In [1]: import numpy as np

In [2]: from numpy import linalg as LA

In [3]: np.set_printoptions(suppress=True, linewidth=200)

In [4]: mat = np.load("test9.npy")

In [5]: mat
Out[5]: 
array([[  1,  -1,   1,  -1],
       [  1,   0,   0,   0],
       [  1,   1,   1,   1],
       [  1,   2,   4,   8],
       [  1,   3,   9,  27],
       [  1,   4,  16,  64],
       [  1,   5,  25, 125],
       [  1,   6,  36, 216],
       [  1,   7,  49, 343]])

In [6]: blk = np.stack([mat, -3 * mat, mat[::-1]])

In [7]: np.round(LA.norm(blk, axis=(1, 2)), 4)
Out[7]: array([ 435.4859, 1306.4578,  435.4859])

In [8]: LA.matrix_rank(blk.reshape(3, -1))
Out[8]: np.int64(2)

In [9]: blk.sum(axis=0)
Out[9]: 
array([[  -1,    9,   47,  345],
       [  -1,    6,   36,  216],
       [  -1,    3,   23,  123],
       [  -1,    0,    8,   48],
       [  -1,   -3,   -9,  -27],
       [  -1,   -6,  -28, -120],
       [  -1,   -9,  -49, -249],
       [  -1,  -12,  -72, -432],
       [  -1,  -15,  -97, -687]])

In [10]: x0 = np.array([2, 9, 3, 6])

In [11]: mat @ np.eye(4)[1]
Out[11]: array([-1.,  0.,  1.,  2.,  3.,  4.,  5.,  6.,  7.])

In [12]: mat @ np.ones(4)
Out[12]: array([  0.,   1.,   4.,  15.,  40.,  85., 156., 259., 400.])

In [13]: np.sign((mat @ x0).round(6))
Out[13]: array([-1,  1,  1,  1,  1,  1,  1,  1,  1])

In [14]: (mat @ x0).argmax()
Out[14]: np.int64(8)

In [15]: gram = mat.T @ mat

In [16]: np.trace(gram), (mat ** 2).sum()
Out[16]: (np.int64(189648), np.int64(189648))

In [17]: W0 = np.loadtxt("dump.csv", delimiter=",")

In [18]: W0.round(4)
Out[18]: 
array([[-0.2995, -1.5506, -0.1892, -0.2952,  1.1167,  1.0043, -1.9653, -0.3756,  0.3157,  0.1553],
       [ 0.3993, -0.1457, -0.54  , -1.9326, -0.7087,  0.852 ,  0.4962,  0.8789,  0.7793,  1.3923],
       [-0.1997, -0.1963, -1.7729,  0.7996,  0.6512, -1.0909,  0.4697, -0.8428,  0.9977,  1.2643],
       [-1.3977, -0.0285, -0.922 ,  0.0386, -1.0105, -0.9819, -1.1563,  1.4022, -0.9247,  0.2248],
       [-0.4992, -1.1189,  0.9645,  0.2956, -0.8916,  0.1194,  0.5079, -1.1426, -1.3027,  1.5529],
       [-0.9983,  0.1847,  0.6957, -1.9272,  0.6185, -1.5284, -0.0175, -0.9546,  0.1692, -0.3352],
       [ 1.5973,  0.5837, -1.0927, -0.6499, -0.7725, -0.2154, -0.992 , -1.2933, -1.0701, -0.2155],
       [-0.7987, -0.3367, -0.148 ,  0.1956, -1.9303,  0.3933, -0.1661, -0.9951,  1.5252, -0.9816],
       [ 0.7987, -2.1755, -0.517 , -0.3023, -0.13  , -0.8136,  0.9596,  0.522 , -0.3165, -1.1394],
       [-1.2978,  0.2491, -1.3348, -0.4286,  0.5365,  1.3777,  1.0692, -0.5076, -1.0702, -0.7458]])

In [19]: q, Rm = LA.qr(W0)

In [20]: Rm.round(4) + 0
Out[20]: 
array([[3., 0., 0., 0., 0., 0., 0., 0., 0., 0.],
       [0., 3., 0., 0., 0., 0., 0., 0., 0., 0.],
       [0., 0., 3., 0., 0., 0., 0., 0., 0., 0.],
       [0., 0., 0., 3., 0., 0., 0., 0., 0., 0.],
       [0., 0., 0., 0., 3., 0., 0., 0., 0., 0.],
       [0., 0., 0., 0., 0., 3., 0., 0., 0., 0.],
       [0., 0., 0., 0., 0., 0., 3., 0., 0., 0.],
       [0., 0., 0., 0., 0., 0., 0., 3., 0., 0.],
       [0., 0., 0., 0., 0., 0., 0., 0., 3., 0.],
       [0., 0., 0., 0., 0., 0., 0., 0., 0., 3.]])

In [21]: np.round(q @ Rm, 4)
Out[21]: 
array([[-0.2995, -1.5506, -0.1892, -0.2952,  1.1167,  1.0043, -1.9653, -0.3756,  0.3157,  0.1553],
       [ 0.3993, -0.1457, -0.54  , -1.9326, -0.7087,  0.852 ,  0.4962,  0.8789,  0.7793,  1.3923],
       [-0.1997, -0.1963, -1.7729,  0.7996,  0.6512, -1.0909,  0.4697, -0.8428,  0.9977,  1.2643],
       [-1.3977, -0.0285, -0.922 ,  0.0386, -1.0105, -0.9819, -1.1563,  1.4022, -0.9247,  0.2248],
       [-0.4992, -1.1189,  0.9645,  0.2956, -0.8916,  0.1194,  0.5079, -1.1426, -1.3027,  1.5529],
       [-0.9983,  0.1847,  0.6957, -1.9272,  0.6185, -1.5284, -0.0175, -0.9546,  0.1692, -0.3352],
       [ 1.5973,  0.5837, -1.0927, -0.6499, -0.7725, -0.2154, -0.992 , -1.2933, -1.0701, -0.2155],
       [-0.7987, -0.3367, -0.148 ,  0.1956, -1.9303,  0.3933, -0.1661, -0.9951,  1.5252, -0.9816],
       [ 0.7987, -2.1755, -0.517 , -0.3023, -0.13  , -0.8136,  0.9596,  0.522 , -0.3165, -1.1394],
       [-1.2978,  0.2491, -1.3348, -0.4286,  0.5365,  1.3777,  1.0692, -0.5076, -1.0702, -0.7458]])

In [22]: np.round(q.T @ q, 4) + 0
Out[22]: 
array([[1., 0., 0., 0., 0., 0., 0., 0., 0., 0.],
       [0., 1., 0., 0., 0., 0., 0., 0., 0., 0.],
       [0., 0., 1., 0., 0., 0., 0., 0., 0., 0.],
       [0., 0., 0., 1., 0., 0., 0., 0., 0., 0.],
       [0., 0., 0., 0., 1., 0., 0., 0., 0., 0.],
       [0., 0., 0., 0., 0., 1., 0., 0., 0., 0.],
       [0., 0., 0., 0., 0., 0., 1., 0., 0., 0.],
       [0., 0., 0., 0., 0., 0., 0., 1., 0., 0.],
       [0., 0., 0., 0., 0., 0., 0., 0., 1., 0.],
       [0., 0., 0., 0., 0., 0., 0., 0., 0., 1.]])
